In [1]: import numpy as np

In [2]: import numpy.linalg as la

In [3]: np.set_printoptions(precision=2, suppress=True, linewidth=140)

In [4]: def rd(a):
   ...:     return np.round(a, 2) + 0
   ...: 

In [5]: A = np.array([[4, 4, 4, 4], [4, 8, 8, 8], [4, 8, 12, 12], [4, 8, 12, 16]])

In [6]: # symmetric

In [7]: q, evecs = la.qr(A[:, :2])[0], la.qr(A[:, 2:])[0]

In [8]: sv = la.svd(q.T @ evecs, compute_uv=False)

In [9]: print(rd(np.degrees(np.arccos(sv.clip(0, 1)))))
[ 8.99 81.01]

In [10]: print(rd(sv))
[0.99 0.16]

In [11]: F = np.load("mat.npy")

In [12]: print(F)
[[3.05 0.   2.  ]
 [0.   3.05 2.  ]
 [3.   0.   2.05]]

In [13]: print(F.sum(axis=0))
[6.05 3.05 6.05]

In [14]: print(np.count_nonzero(F))
6

In [15]: print(F.sum(axis=1))
[5.05 5.05 5.05]

In [16]: print(rd(la.svd(F, compute_uv=False)))
[5.35 3.34 0.04]

In [17]: print(rd(np.diff(F, axis=0)))
[[-3.05  3.05  0.  ]
 [ 3.   -3.05  0.05]]

In [18]: F[3]
---------------------------------------------------------------------------
IndexError                                Traceback (most recent call last)
Cell In[18], line 1
----> 1 F[3]

IndexError: index 3 is out of bounds for axis 0 with size 3

In [19]: print(rd(la.norm(F)))
6.31

In [20]: x = np.array([1, -2, 1])

In [21]: a = np.maximum(F @ x, 0)

In [22]: print(rd(np.maximum(F @ (3 * x), 0)))
[15.15  0.   15.15]

In [23]: print(rd(np.tanh(F @ x)))
[ 1. -1.  1.]
